$ python -q
>>> import numpy as np
>>> np.set_printoptions(precision=3, suppress=True, linewidth=120, legacy="1.25")
>>> arr = np.load("case3.npy")
>>> arr
array([[-0.435,  0.501, -0.105,  0.299, -0.243, -0.502, -0.385],
       [-0.396, -0.003, -0.704,  0.178, -0.008,  0.192,  0.528],
       [ 0.158,  0.396,  0.213,  0.351,  0.691, -0.194,  0.367],
       [-0.554, -0.211, -0.001, -0.534,  0.55 , -0.19 , -0.16 ],
       [ 0.356, -0.464, -0.322,  0.055,  0.003, -0.738,  0.084],
       [-0.396, -0.567,  0.404,  0.597, -0.015,  0.037,  0.025],
       [-0.198,  0.108,  0.425, -0.334, -0.401, -0.303,  0.636]])
>>> # keeps lengths
>>> x0 = np.array([-2, 0, 2, 3, 1, 3, 0])
>>> round(np.linalg.norm(x0), 3), round(float(np.linalg.norm(arr @ x0)), 3)
(5.196, 5.196)
>>> np.abs(np.linalg.eigvals(arr))
array([1., 1., 1., 1., 1., 1., 1.])
>>> round(np.linalg.det(arr), 3)
1.0
>>> np.sort(np.abs(np.degrees(np.angle(np.linalg.eigvals(arr)))))
array([  0.   ,  57.021,  57.021, 102.413, 102.413, 150.546, 150.546])
>>> np.round(arr.T @ (arr @ x0), 3) + 0
array([-2.,  0.,  2.,  3.,  1.,  3.,  0.])
>>> np.linalg.inv(arr)
array([[-0.435, -0.396,  0.158, -0.554,  0.356, -0.396, -0.198],
       [ 0.501, -0.003,  0.396, -0.211, -0.464, -0.567,  0.108],
       [-0.105, -0.704,  0.213, -0.001, -0.322,  0.404,  0.425],
       [ 0.299,  0.178,  0.351, -0.534,  0.055,  0.597, -0.334],
       [-0.243, -0.008,  0.691,  0.55 ,  0.003, -0.015, -0.401],
       [-0.502,  0.192, -0.194, -0.19 , -0.738,  0.037, -0.303],
       [-0.385,  0.528,  0.367, -0.16 ,  0.084,  0.025,  0.636]])
>>> Q, Rm = np.linalg.qr(arr)
>>> Q @ Rm
array([[-0.435,  0.501, -0.105,  0.299, -0.243, -0.502, -0.385],
       [-0.396, -0.003, -0.704,  0.178, -0.008,  0.192,  0.528],
       [ 0.158,  0.396,  0.213,  0.351,  0.691, -0.194,  0.367],
       [-0.554, -0.211, -0.001, -0.534,  0.55 , -0.19 , -0.16 ],
       [ 0.356, -0.464, -0.322,  0.055,  0.003, -0.738,  0.084],
       [-0.396, -0.567,  0.404,  0.597, -0.015,  0.037,  0.025],
       [-0.198,  0.108,  0.425, -0.334, -0.401, -0.303,  0.636]])
>>> np.abs(np.diag(Rm))
array([1., 1., 1., 1., 1., 1., 1.])
>>> Q
array([[-0.435,  0.501, -0.105,  0.299, -0.243, -0.502, -0.385],
       [-0.396, -0.003, -0.704,  0.178, -0.008,  0.192,  0.528],
       [ 0.158,  0.396,  0.213,  0.351,  0.691, -0.194,  0.367],
       [-0.554, -0.211, -0.001, -0.534,  0.55 , -0.19 , -0.16 ],
       [ 0.356, -0.464, -0.322,  0.055,  0.003, -0.738,  0.084],
       [-0.396, -0.567,  0.404,  0.597, -0.015,  0.037,  0.025],
       [-0.198,  0.108,  0.425, -0.334, -0.401, -0.303,  0.636]])
>>> Q.shape, Rm.shape
((7, 7), (7, 7))
>>> x0 = np.array([1, 2, 0, 5, 4, 1, 2])
>>> target = arr @ x0
>>> coef, lr = np.zeros(7), 1 / np.linalg.norm(arr, 2) ** 2
>>> for i in range(8):
...     coef -= lr * arr.T @ (arr @ coef - target)
...     if i % 2 == 0: print(i, round(np.linalg.norm(arr @ coef - target), 3))
... 
0 0.0
2 0.0
4 0.0
6 0.0
>>> round(float(np.linalg.cond(arr)), 3)
1.0
>>> coef.round(3) + 0
array([1., 2., 0., 5., 4., 1., 2.])
>>> M = np.loadtxt("dump.csv", delimiter=",")
>>> M
array([[ 2.,  0.,  2., -1.,  0.,  2.],
       [ 0.,  2.,  0.,  2., -1.,  0.],
       [ 2.,  0.,  2.,  0.,  2., -1.],
       [-1.,  2.,  0.,  2.,  0.,  2.],
       [ 0., -1.,  2.,  0.,  2.,  0.],
       [ 2.,  0., -1.,  2.,  0.,  2.]])
>>> # equal to its transpose
>>> evals, evecs = np.linalg.eigh(M)
>>> x0 = np.array([3, 2, 0, 3, 2, 1])
>>> (np.sign(evecs[:, -1].round(6)) == np.sign(evecs[0, -1].round(6))).astype(int)
array([1, 0, 1, 0, 1, 0])
>>> np.abs(M).sum(axis=1).max(), np.round(np.abs(evals).max(), 3)
(7.0, 5.367)
>>> x0 @ M @ x0
76.0
>>> M2 = np.array([[1, 8], [3, 3], [0, 0], [7, 0], [6, 5], [9, 1]])
>>> np.einsum("ij->j", M)
array([5., 3., 5., 5., 3., 5.])
>>> M2.T @ M.T
array([[13., 14.,  5., 37.,  9., 34.],
       [18.,  1., 25.,  0.,  7., 18.]])
>>> np.einsum("ik,kj->ij", M, M2)
array([[13., 18.],
       [14.,  1.],
       [ 5., 25.],
       [37.,  0.],
       [ 9.,  7.],
       [34., 18.]])
>>> M @ M2
array([[13., 18.],
       [14.,  1.],
       [ 5., 25.],
       [37.,  0.],
       [ 9.,  7.],
       [34., 18.]])
>>> th = np.radians(36)
>>> Rm = np.eye(6)
>>> Rm[1, 1] = Rm[4, 4] = np.cos(th)
>>> Rm[1, 4], Rm[4, 1] = -np.sin(th), np.sin(th)
>>> Rm
array([[ 1.   ,  0.   ,  0.   ,  0.   ,  0.   ,  0.   ],
       [ 0.   ,  0.809,  0.   ,  0.   , -0.588,  0.   ],
       [ 0.   ,  0.   ,  1.   ,  0.   ,  0.   ,  0.   ],
       [ 0.   ,  0.   ,  0.   ,  1.   ,  0.   ,  0.   ],
       [ 0.   ,  0.588,  0.   ,  0.   ,  0.809,  0.   ],
       [ 0.   ,  0.   ,  0.   ,  0.   ,  0.   ,  1.   ]])
>>> M2 = M @ Rm.T
>>> M2
array([[ 2.   ,  0.   ,  2.   , -1.   ,  0.   ,  2.   ],
       [ 0.   ,  2.206,  0.   ,  2.   ,  0.367,  0.   ],
       [ 2.   , -1.176,  2.   ,  0.   ,  1.618, -1.   ],
       [-1.   ,  1.618,  0.   ,  2.   ,  1.176,  2.   ],
       [ 0.   , -1.985,  2.   ,  0.   ,  1.03 ,  0.   ],
       [ 2.   ,  0.   , -1.   ,  2.   ,  0.   ,  2.   ]])
>>> round(np.linalg.det(Rm), 3), round(np.trace(Rm), 3)
(1.0, 5.618)
>>> rng = np.random.default_rng(88)
>>> labels = rng.permutation(6)
>>> labels
array([2, 3, 1, 0, 5, 4])
>>> M2 = M[labels][:, labels]
>>> np.diag(M2)
array([2., 2., 2., 2., 2., 2.])
>>> np.sort(np.abs(np.linalg.eigvals(M2)))
array([0.646, 2.067, 2.434, 3.   , 4.646, 5.367])
>>> np.trace(M2)
12.0
>>> W = np.array([[-2, -1, 5],
...     [3, 5, -3],
...     [-4, 5, 4],
...     [1, 2, 4],
...     [2, -3, -2],
...     [-5, 0, -2]])
>>> coef = np.array([0, 2, -1])
>>> hid = np.maximum(M @ W + coef, 0)
>>> (hid > 0).astype(int)
array([[0, 1, 1],
       [1, 1, 1],
       [0, 1, 1],
       [0, 1, 0],
       [0, 1, 1],
       [0, 0, 1]])
>>> hid
array([[ 0.,  8.,  9.],
       [ 6., 19.,  3.],
       [ 0.,  4., 15.],
       [ 0., 17.,  0.],
       [ 0.,  1.,  6.],
       [ 0.,  0.,  9.]])
>>> Z = np.array([[-1, -3, 1], [-2, -3, 2], [-2, 1, -2]])
>>> W @ Z
array([[ -6,  14, -14],
       [ -7, -27,  19],
       [-14,   1,  -2],
       [-13,  -5,  -3],
       [  8,   1,   0],
       [  9,  13,  -1]])
>>> (hid @ Z).round(6).argmax(axis=1)
array([2, 2, 1, 2, 1, 1])
>>> hid @ Z
array([[-34., -15.,  -2.],
       [-50., -72.,  38.],
       [-38.,   3., -22.],
       [-34., -51.,  34.],
       [-14.,   3., -10.],
       [-18.,   9., -18.]])
